$ python3 -q
>>> import numpy as np
>>> np.set_printoptions(suppress=True, linewidth=100)
>>> tidy = lambda a: np.round(a, 3) + 0
>>> W0 = np.load("data.npy")
>>> W0
array([[-5.944,  4.71 , -0.377],
       [-4.917,  3.331, -0.381],
       [-6.281,  0.802, -0.104],
       [-5.794,  3.009,  0.162],
       [-5.326,  2.404,  0.012],
       [-7.942,  3.703, -0.31 ],
       [-6.739,  2.924,  0.491],
       [-5.878,  1.143, -0.117],
       [-6.263,  3.094,  0.595],
       [-3.985,  1.774,  1.079],
       [-5.546,  4.528, -0.841],
       [-5.679,  2.571,  0.209],
       [-4.526,  1.941, -0.147],
       [-5.605,  3.106, -0.802],
       [-5.682,  4.066,  0.407],
       [-5.935,  3.418,  1.745],
       [-7.287,  1.875, -0.809],
       [-4.67 ,  1.656,  1.667]])
>>> P = W0 @ np.linalg.solve(W0.T @ W0, W0.T)
>>> tidy(P @ W0[:, 1])
array([4.71 , 3.331, 0.802, 3.009, 2.404, 3.703, 2.924, 1.143, 3.094, 1.774, 4.528, 2.571, 1.941,
       3.106, 4.066, 3.418, 1.875, 1.656])
>>> tidy(np.trace(P))
np.float64(3.0)
>>> Xs = (W0 - W0.mean(axis=0)) / W0.std(axis=0)
>>> print(tidy(Xs.std(axis=0)))
[1. 1. 1.]
>>> c = np.linalg.lstsq(np.delete(Xs, 0, axis=1), Xs[:, 0])[0]
>>> np.abs(c).argmax()
np.int64(1)
>>> M2 = np.array([[1, 0], [2, 0], [1, 1]])
>>> np.vstack([W0, M2.T]).shape
(20, 3)
>>> tidy(np.einsum("ij->j", W0))
array([-103.999,   50.055,    2.479])
>>> np.linalg.matrix_rank(np.vstack([W0, M2.T]))
np.int64(3)
>>> print(np.linalg.matrix_rank(W0 @ M2))
2
>>> q, Rm = np.linalg.qr(W0)
>>> tidy(abs(Rm[0, 0])), tidy(np.linalg.norm(W0[:, 0]))
(np.float64(24.827), np.float64(24.827))
>>> print(tidy(q.T @ q))
[[1. 0. 0.]
 [0. 1. 0.]
 [0. 0. 1.]]
>>> tidy(q @ Rm)
array([[-5.944,  4.71 , -0.377],
       [-4.917,  3.331, -0.381],
       [-6.281,  0.802, -0.104],
       [-5.794,  3.009,  0.162],
       [-5.326,  2.404,  0.012],
       [-7.942,  3.703, -0.31 ],
       [-6.739,  2.924,  0.491],
       [-5.878,  1.143, -0.117],
       [-6.263,  3.094,  0.595],
       [-3.985,  1.774,  1.079],
       [-5.546,  4.528, -0.841],
       [-5.679,  2.571,  0.209],
       [-4.526,  1.941, -0.147],
       [-5.605,  3.106, -0.802],
       [-5.682,  4.066,  0.407],
       [-5.935,  3.418,  1.745],
       [-7.287,  1.875, -0.809],
       [-4.67 ,  1.656,  1.667]])
>>> tidy(np.trace(q @ q.T))
np.float64(3.0)
>>> np.allclose(Rm.T @ Rm, W0.T @ W0)
True
>>> W0.shape
(18, 3)
>>> np.linalg.rank(W0)
Traceback (most recent call last):
  File "<python-input-24>", line 1, in <module>
    np.linalg.rank(W0)
    ^^^^^^^^^^^^^^
AttributeError: module 'numpy.linalg' has no attribute 'rank'
>>> W0[18]
Traceback (most recent call last):
  File "<python-input-25>", line 1, in <module>
    W0[18]
    ~~^^^^
IndexError: index 18 is out of bounds for axis 0 with size 18
>>> data = np.load("layer2.npy")
>>> data
array([[-1.57 ,  0.857, -1.958],
       [-1.974,  6.093,  7.033],
       [-3.585,  5.178,  6.739],
       [-1.02 ,  1.814,  0.521],
       [-3.908,  6.956,  7.679],
       [-2.855,  6.467,  8.   ],
       [-0.826,  5.462,  7.383],
       [-1.648,  1.965,  1.064],
       [-3.333,  7.345,  8.552],
       [-0.37 , -3.307, -1.243],
       [-4.315,  5.795,  6.94 ],
       [-0.852,  1.384,  0.609],
       [-0.236, -2.917, -3.007],
       [-3.377,  7.233,  7.568],
       [-2.495,  6.446,  6.693],
       [ 0.013, -4.844, -2.587],
       [-2.141,  0.995, -1.134],
       [-1.706,  1.524, -0.674],
       [ 0.061, -4.418, -2.942]])
>>> M2 = np.c_[data[:, :1] @ np.array([[3]]), np.array([1, 1, -2, 3, -1, -3, 3, -1, -2, -2, -1, 2, -2, -2, 1, -2, 1, -2, -2])]
>>> tidy(M2)
array([[ -4.71 ,   1.   ],
       [ -5.922,   1.   ],
       [-10.755,  -2.   ],
       [ -3.06 ,   3.   ],
       [-11.724,  -1.   ],
       [ -8.565,  -3.   ],
       [ -2.478,   3.   ],
       [ -4.944,  -1.   ],
       [ -9.999,  -2.   ],
       [ -1.11 ,  -2.   ],
       [-12.945,  -1.   ],
       [ -2.556,   2.   ],
       [ -0.708,  -2.   ],
       [-10.131,  -2.   ],
       [ -7.485,   1.   ],
       [  0.039,  -2.   ],
       [ -6.423,   1.   ],
       [ -5.118,  -2.   ],
       [  0.183,  -2.   ]])
>>> np.linalg.matrix_rank(np.c_[data, M2])
np.int64(4)
>>> K = np.load("arr.npy")
>>> K
array([[7, 3, 9],
       [3, 7, 3],
       [9, 3, 7]])
>>> # symmetric
>>> q = K.astype(float).copy()
>>> for j in range(3):
...     q[:, j] -= q[:, :j] @ (q[:, :j].T @ q[:, j])
...     q[:, j] /= np.linalg.norm(q[:, j])
... 
>>> print(tidy(q))
[[ 0.594 -0.083  0.8  ]
 [ 0.254  0.963 -0.089]
 [ 0.763 -0.256 -0.593]]
>>> tidy(q.T @ K)
array([[11.79 ,  5.853, 11.451],
       [ 0.   ,  5.723,  0.347],
       [ 0.   ,  0.   ,  2.786]])
>>> tidy(q.T @ q)
array([[1., 0., 0.],
       [0., 1., 0.],
       [0., 0., 1.]])
>>> tidy(np.linalg.eigvalsh(K).min())
np.float64(-2.0)
>>> [round(float(np.linalg.det(K[:i, :i])), 2) + 0 for i in range(1, 4)]
[7.0, 40.0, -188.0]
>>> np.all(np.linalg.eigvalsh(K) > 0)
np.False_
>>> q, Rm = np.linalg.qr(K)
>>> tidy(q.T @ q)
array([[1., 0., 0.],
       [0., 1., 0.],
       [0., 0., 1.]])
>>> print(np.allclose(Rm.T @ Rm, K.T @ K))
True
>>> print(tidy(Rm))
[[-11.79   -5.853 -11.451]
 [  0.     -5.723  -0.347]
 [  0.      0.     -2.786]]
>>> np.trace(q @ q.T)
np.float64(3.0)
>>> X = np.loadtxt("x.csv", delimiter=",")
>>> print(X)
[[0. 2. 2. 0.]
 [0. 0. 2. 0.]
 [0. 2. 8. 0.]]
>>> U, s, Vh = np.linalg.svd(X)
>>> tidy(s)
array([8.817, 1.505, 0.   ])
>>> np.argmax(s[:-1] / (s[1:] + 1e-6)) + 1
np.int64(2)
>>> M2 = U[:, :2] @ np.diag(s[:2]) @ Vh[:2]
>>> print(tidy(np.linalg.norm(X - M2) / np.linalg.norm(X)))
0.0
>>> print(np.linalg.matrix_rank(X, rtol=0.05))
2
>>> tidy(np.abs(X - M2).max())
np.float64(0.0)
>>> np.linalg.matrix_rank(M2)
np.int64(2)
>>> print([round(float(x), 3) for x in np.linalg.svd(X, compute_uv=False)[:3]])
[8.817, 1.505, 0.0]
>>> print(np.linalg.matrix_rank(X, rtol=0.1))
2
>>> tidy(np.linalg.norm(X[2] - X[0]))
np.float64(6.0)
>>> tidy(np.linalg.norm(X) ** 2 / np.linalg.norm(X, 2) ** 2)
np.float64(1.029)
>>> print(tidy(np.linalg.norm(X, 1)), tidy(np.linalg.norm(X, np.inf)))
12.0 10.0
>>> arr = np.load("mat.npy")
>>> print(arr)
[[ 5.735  1.346  4.35 ]
 [-1.278 -0.121 -1.351]
 [-0.98  -0.178 -0.859]
 [-2.299 -0.437 -1.684]
 [ 0.676  0.815  0.844]
 [ 4.683  1.45   3.154]
 [ 1.823 -0.166  0.945]
 [-4.149 -1.018 -3.363]
 [ 4.727  0.887  3.524]
 [-3.072 -1.369 -2.58 ]
 [ 4.297  1.198  3.018]
 [-2.818 -0.696 -1.624]
 [-2.408 -0.583 -1.931]
 [ 0.563  0.203  0.274]]
>>> np.linalg.matrix_rank(arr, rtol=0.1)
np.int64(1)
>>> print(np.linalg.cond(arr) > 100)
False
>>> M2 = arr / np.linalg.norm(arr, axis=1, keepdims=True)
>>> cov = M2 @ M2.T
>>> tidy(cov[3])
array([-0.999,  0.98 ,  0.996,  1.   , -0.853, -0.994, -0.961,  0.998, -1.   ,  0.982, -0.997,
        0.993,  0.998, -0.972])
>>> print(tidy(np.degrees(np.arccos(np.clip(cov[3, 2], -1, 1)))))
5.049
>>> np.argwhere(np.triu(np.abs(cov) > 0.95, 1))
array([[ 0,  1],
       [ 0,  2],
       [ 0,  3],
       [ 0,  5],
       [ 0,  6],
       [ 0,  7],
       [ 0,  8],
       [ 0,  9],
       [ 0, 10],
       [ 0, 11],
       [ 0, 12],
       [ 0, 13],
       [ 1,  2],
       [ 1,  3],
       [ 1,  5],
       [ 1,  7],
       [ 1,  8],
       [ 1,  9],
       [ 1, 10],
       [ 1, 12],
       [ 2,  3],
       [ 2,  5],
       [ 2,  7],
       [ 2,  8],
       [ 2,  9],
       [ 2, 10],
       [ 2, 11],
       [ 2, 12],
       [ 2, 13],
       [ 3,  5],
       [ 3,  6],
       [ 3,  7],
       [ 3,  8],
       [ 3,  9],
       [ 3, 10],
       [ 3, 11],
       [ 3, 12],
       [ 3, 13],
       [ 5,  7],
       [ 5,  8],
       [ 5,  9],
       [ 5, 10],
       [ 5, 11],
       [ 5, 12],
       [ 5, 13],
       [ 6,  8],
       [ 6, 11],
       [ 7,  8],
       [ 7,  9],
       [ 7, 10],
       [ 7, 11],
       [ 7, 12],
       [ 7, 13],
       [ 8,  9],
       [ 8, 10],
       [ 8, 11],
       [ 8, 12],
       [ 8, 13],
       [ 9, 10],
       [ 9, 11],
       [ 9, 12],
       [ 9, 13],
       [10, 11],
       [10, 12],
       [10, 13],
       [11, 12],
       [11, 13],
       [12, 13]])
>>> (cov - 2 * np.eye(14)).round(6).argmax(axis=1)
array([ 8,  2,  7, 12,  5, 10,  8, 12,  0,  7,  5,  3,  7,  5])
>>> mat = np.load("m.npy")
>>> mat
array([[-40.347, -19.23 ,  -0.306],
       [-40.955, -19.634,   0.906],
       [-39.122, -20.777,   0.619],
       [-41.515, -19.777,   1.241],
       [-41.286, -20.957,   0.882],
       [-39.488, -19.155,  -1.726],
       [-40.345, -21.028,   1.397],
       [-39.907, -18.904,   0.302],
       [-39.874, -20.532,   1.883],
       [-39.362, -20.377,  -1.031],
       [-41.015, -21.361,  -1.056],
       [-37.594, -21.619,  -1.027],
       [-41.445, -19.536,   0.616],
       [-39.694, -22.353,  -0.284],
       [-40.482, -19.466,  -1.659]])
>>> f, g = mat[13], mat[2]
>>> print(tidy(f @ f))
2075.351
>>> pr = (f @ g) / (f @ f) * f
>>> tidy(np.linalg.norm(f + g) ** 2 + np.linalg.norm(f - g) ** 2)
np.float64(8075.897)
>>> np.linalg.matrix_rank(np.outer(f, g))
np.int64(1)
>>> M2 = np.c_[mat[:, :2] @ np.array([[0, -7], [-4, 3]]), np.array([1, 5, 4, 2, 3, 4, 1, 2, 6, 1, 4, 7, 3, 8, 8])]
>>> print(tidy(M2))
[[ 76.92  224.739   1.   ]
 [ 78.536 227.783   5.   ]
 [ 83.108 211.523   4.   ]
 [ 79.108 231.274   2.   ]
 [ 83.828 226.131   3.   ]
 [ 76.62  218.951   4.   ]
 [ 84.112 219.331   1.   ]
 [ 75.616 222.637   2.   ]
 [ 82.128 217.522   6.   ]
 [ 81.508 214.403   1.   ]
 [ 85.444 223.022   4.   ]
 [ 86.476 198.301   7.   ]
 [ 78.144 231.507   3.   ]
 [ 89.412 210.799   8.   ]
 [ 77.864 224.976   8.   ]]
>>> print(tidy(np.linalg.norm(np.linalg.qr(mat)[0].T @ M2, axis=0) ** 2 / ((M2 ** 2).sum(axis=0) + 1e-12)))
[1.  1.  0.8]
>>> np.linalg.matrix_rank(M2)
np.int64(3)
